In [1]: import numpy as np

In [2]: np.set_printoptions(precision=2, suppress=True, linewidth=120)

In [3]: m1 = np.loadtxt("w.csv", delimiter=",")

In [4]: m1
Out[4]: 
array([[0., 6., 9., 2.],
       [0., 0., 2., 6.],
       [0., 0., 0., 2.],
       [0., 0., 0., 0.]])

In [5]: # triangular, det is the product of the diagonal

In [6]: left, sig, vt = np.linalg.svd(m1)

In [7]: np.argmax(sig[:-1] / (sig[1:] + 1e-6)) + 1
Out[7]: np.int64(3)

In [8]: sig
Out[8]: array([11.46,  5.79,  0.36,  0.  ])

In [9]: A2 = left[:, :3] @ np.diag(sig[:3]) @ vt[:3]

In [10]: A2.round(2) + 0
Out[10]: 
array([[0., 6., 9., 2.],
       [0., 0., 2., 6.],
       [0., 0., 0., 2.],
       [0., 0., 0., 0.]])

In [11]: A = np.load("a.npy")

In [12]: A
Out[12]: 
array([[ 2,  0,  0,  0],
       [ 2, -1,  0,  0],
       [-1, -1, -1,  0],
       [-2, -1,  1,  2]])

In [13]: vec = np.array([4, 1, 4, 0])

In [14]: y = A @ vec

In [15]: c, lr = np.zeros(4), 1 / np.linalg.norm(A, 2) ** 2

In [16]: for i in range(3):
    ...:     c -= lr * A.T @ (A @ c - y)
    ...:     if i % 1 == 0: print(i, round(np.linalg.norm(A @ c - y), 2))
    ...: 
0 6.11
1 4.85
2 3.9

In [17]: round(float(np.linalg.cond(A)), 2)
Out[17]: 12.46

In [18]: A2 = np.array([[-4, -8, 2], [7, 4, 7]])

In [19]: basis = np.kron(A2, A)

In [20]: round(float(np.linalg.norm(basis, 2)), 2), round(float(np.linalg.norm(A2, 2) * np.linalg.norm(A, 2)), 2)
Out[20]: (46.97, 46.97)

In [21]: X = np.loadtxt("out10.csv", delimiter=",")

In [22]: X
Out[22]: 
array([[0.17, 0.33, 0.33, 0.17],
       [0.33, 0.22, 0.33, 0.11],
       [0.2 , 0.3 , 0.4 , 0.1 ],
       [0.33, 0.17, 0.17, 0.33]])

In [23]: # row-stochastic, so 1 is an eigenvalue

In [24]: q, Rm = np.linalg.qr(X)

In [25]: q @ Rm
Out[25]: 
array([[0.17, 0.33, 0.33, 0.17],
       [0.33, 0.22, 0.33, 0.11],
       [0.2 , 0.3 , 0.4 , 0.1 ],
       [0.33, 0.17, 0.17, 0.33]])

In [26]: q
Out[26]: 
array([[-0.31,  0.72,  0.49, -0.38],
       [-0.62, -0.22, -0.5 , -0.57],
       [-0.37,  0.49, -0.47,  0.63],
       [-0.62, -0.43,  0.54,  0.38]])

In [27]: np.allclose(Rm.T @ Rm, X.T @ X)
Out[27]: True

In [28]: np.abs(np.diag(Rm))
Out[28]: array([0.54, 0.27, 0.1 , 0.06])

In [29]: q.shape, Rm.shape
Out[29]: ((4, 4), (4, 4))

In [30]: W0 = np.load("dump.npy")

In [31]: W0
Out[31]: 
array([[0, 0, 0],
       [0, 0, 0],
       [0, 0, 0],
       [0, 0, 0],
       [0, 0, 0],
       [0, 1, 0],
       [0, 0, 0],
       [0, 0, 0],
       [0, 0, 0],
       [0, 0, 0]])

In [32]: # rank 1

In [33]: left, sig, vt = np.linalg.svd(W0)

In [34]: evecs = vt[:(sig > 1e-8).sum()]

In [35]: rng = np.random.default_rng(34)

In [36]: vec = W0[1] + 5 * W0[8] + rng.integers(2) * np.eye(3)[1]

In [37]: vec
Out[37]: array([0., 0., 0.])

In [38]: np.diag(evecs.T @ evecs)
Out[38]: array([0., 1., 0.])

In [39]: evecs.T @ evecs
Out[39]: 
array([[0., 0., 0.],
       [0., 1., 0.],
       [0., 0., 0.]])

In [40]: W0[:, 1] @ W0[:, 0]
Out[40]: np.int64(0)

In [41]: np.linalg.pinv(W0)
Out[41]: 
array([[0., 0., 0., 0., 0., 0., 0., 0., 0., 0.],
       [0., 0., 0., 0., 0., 1., 0., 0., 0., 0.],
       [0., 0., 0., 0., 0., 0., 0., 0., 0., 0.]])

In [42]: W0.T @ W0
Out[42]: 
array([[0, 0, 0],
       [0, 1, 0],
       [0, 0, 0]])

In [43]: W0 @ W0.T
Out[43]: 
array([[0, 0, 0, 0, 0, 0, 0, 0, 0, 0],
       [0, 0, 0, 0, 0, 0, 0, 0, 0, 0],
       [0, 0, 0, 0, 0, 0, 0, 0, 0, 0],
       [0, 0, 0, 0, 0, 0, 0, 0, 0, 0],
       [0, 0, 0, 0, 0, 0, 0, 0, 0, 0],
       [0, 0, 0, 0, 0, 1, 0, 0, 0, 0],
       [0, 0, 0, 0, 0, 0, 0, 0, 0, 0],
       [0, 0, 0, 0, 0, 0, 0, 0, 0, 0],
       [0, 0, 0, 0, 0, 0, 0, 0, 0, 0],
       [0, 0, 0, 0, 0, 0, 0, 0, 0, 0]])

In [44]: np.linalg.norm(W0, axis=0)
Out[44]: array([0., 1., 0.])

In [45]: np.linalg.svd(W0, compute_uv=False)
Out[45]: array([1., 0., 0.])

In [46]: K = np.array([[0.0, 0.8, 1.6],
    ...:     [1.0, 0.7, -0.6],
    ...:     [0.1, 1.0, 1.2],
    ...:     [0.4, -0.1, 0.7],
    ...:     [0.1, -0.3, 0.3],
    ...:     [-0.7, 0.1, -1.7],
    ...:     [0.4, 0.6, 0.5],
    ...:     [-0.1, -0.8, -0.1],
    ...:     [0.8, 0.0, 1.6],
    ...:     [0.7, 0.0, 0.7],
    ...:     [0.0, -1.6, 0.7],
    ...:     [0.9, -0.9, -1.8],
    ...:     [0.9, 0.0, 0.2],
    ...:     [-1.3, 0.4, 1.0],
    ...:     [1.7, 1.3, 0.2],
    ...:     [1.1, -1.1, 0.6],
    ...:     [-1.9, 0.5, 0.9],
    ...:     [-0.1, 1.4, 0.9]])

In [47]: K[:, 1] = -3 * K[:, 2] + 0.02 * rng.normal(size=18)

In [48]: K
Out[48]: 
array([[ 0.  , -4.83,  1.6 ],
       [ 1.  ,  1.85, -0.6 ],
       [ 0.1 , -3.59,  1.2 ],
       [ 0.4 , -2.09,  0.7 ],
       [ 0.1 , -0.9 ,  0.3 ],
       [-0.7 ,  5.1 , -1.7 ],
       [ 0.4 , -1.49,  0.5 ],
       [-0.1 ,  0.3 , -0.1 ],
       [ 0.8 , -4.81,  1.6 ],
       [ 0.7 , -2.09,  0.7 ],
       [ 0.  , -2.09,  0.7 ],
       [ 0.9 ,  5.4 , -1.8 ],
       [ 0.9 , -0.61,  0.2 ],
       [-1.3 , -3.02,  1.  ],
       [ 1.7 , -0.62,  0.2 ],
       [ 1.1 , -1.79,  0.6 ],
       [-1.9 , -2.71,  0.9 ],
       [-0.1 , -2.68,  0.9 ]])

In [49]: left, sig, vt = np.linalg.svd(K)

In [50]: sig
Out[50]: array([13.41,  3.74,  0.02])

In [51]: np.argmax(sig[:-1] / (sig[1:] + 1e-6)) + 1
Out[51]: np.int64(2)

In [52]: A2 = left[:, :2] @ np.diag(sig[:2]) @ vt[:2]

In [53]: round(float(np.linalg.norm(K - A2) / np.linalg.norm(K)), 2)
Out[53]: 0.0

In [54]: vec = np.array([6, -4, -8])

In [55]: y = K @ vec

In [56]: np.round(np.linalg.pinv(K) @ K, 2) + 0
Out[56]: 
array([[1., 0., 0.],
       [0., 1., 0.],
       [0., 0., 1.]])

In [57]: np.linalg.solve(K.T @ K, K.T @ y)
Out[57]: array([ 6., -4., -8.])

In [58]: np.linalg.lstsq(K, y)[0]
Out[58]: array([ 6., -4., -8.])

In [59]: y = y + 0.02 * rng.normal(size=18)

In [60]: y
Out[60]: 
array([  6.48,   3.41,   5.36,   5.14,   1.84, -11.  ,   4.39,  -0.99,  11.26,   6.94,   2.76,  -1.77,   6.25,  -3.72,
        11.08,   8.97,  -7.78,   2.91])

In [61]: c, *_ = np.linalg.lstsq(K, y)

In [62]: c
Out[62]: array([ 6.  , -3.94, -7.84])

In [63]: c.round()
Out[63]: array([ 6., -4., -8.])

In [64]: [round(float(np.linalg.norm(np.linalg.solve(K.T @ K + lam * np.eye(3), K.T @ y))), 2) for lam in (0, 1, 10, 100)]
Out[64]: [10.63, 5.73, 3.68, 1.07]

In [65]: A2 = np.c_[K[:, :1] @ np.array([[-2]]), np.array([-2, 0, -1, 1, -2, -2, 1, 1, 3, -3, 0, -2, 3, 3, -2, -2, -1, -2])]

In [66]: A2
Out[66]: 
array([[ 0. , -2. ],
       [-2. ,  0. ],
       [-0.2, -1. ],
       [-0.8,  1. ],
       [-0.2, -2. ],
       [ 1.4, -2. ],
       [-0.8,  1. ],
       [ 0.2,  1. ],
       [-1.6,  3. ],
       [-1.4, -3. ],
       [ 0. ,  0. ],
       [-1.8, -2. ],
       [-1.8,  3. ],
       [ 2.6,  3. ],
       [-3.4, -2. ],
       [-2.2, -2. ],
       [ 3.8, -1. ],
       [ 0.2, -2. ]])

In [67]: np.linalg.norm(np.linalg.qr(K)[0].T @ A2, axis=0) ** 2 / ((A2 ** 2).sum(axis=0) + 1e-12)
Out[67]: array([1.  , 0.05])

In [68]: np.linalg.matrix_rank(np.c_[K, A2])
Out[68]: np.int64(4)

In [69]: np.linalg.matrix_rank(A2)
Out[69]: np.int64(2)

In [70]: Ac = (K - K.mean(axis=0)) / K.std(axis=0)

In [71]: Ac.std(axis=0)
Out[71]: array([1., 1., 1.])

In [72]: np.argwhere(np.abs(Ac) > 2)
Out[72]: 
array([[ 5,  1],
       [ 5,  2],
       [11,  1],
       [11,  2],
       [16,  0]])

In [73]: c = np.linalg.lstsq(np.delete(Ac, 2, axis=1), Ac[:, 2])[0]

In [74]: round(1 - np.var(Ac[:, 2] - np.delete(Ac, 2, axis=1) @ c), 2)
Out[74]: np.float64(1.0)

In [75]: c.round(2) + 0
Out[75]: array([ 0., -1.])

In [76]: arr = np.load("run16.npy")

In [77]: arr
Out[77]: 
array([[-1,  3,  1, -1],
       [ 0, -1, -1,  3],
       [ 0,  0, -2,  3],
       [ 0,  0,  0,  0]])

In [78]: # triangular, det is the product of the diagonal

In [79]: arr.sum(axis=1)
Out[79]: array([2, 1, 1, 0])

In [80]: arr.mean(axis=0)
Out[80]: array([-0.25,  0.5 , -0.5 ,  1.25])

In [81]: np.zeros(4, 4)
---------------------------------------------------------------------------
TypeError                                 Traceback (most recent call last)
Cell In[81], line 1
----> 1 np.zeros(4, 4)

TypeError: Cannot interpret '4' as a data type

In [82]: arr.shape
Out[82]: (4, 4)

In [83]: np.linalg.cond(arr) > 100
Out[83]: np.True_

In [84]: f, g = A[2], A[0]

In [85]: f @ g
Out[85]: np.int64(-2)

In [86]: f @ f
Out[86]: np.int64(3)

In [87]: pr = (f @ g) / (f @ f) * f

In [88]: round(float(np.linalg.norm(f + g) ** 2 + np.linalg.norm(f - g) ** 2), 2)
Out[88]: 14.0

In [89]: pr
Out[89]: array([ 0.67,  0.67,  0.67, -0.  ])

In [90]: np.linalg.matrix_rank(np.outer(f, g))
Out[90]: np.int64(1)
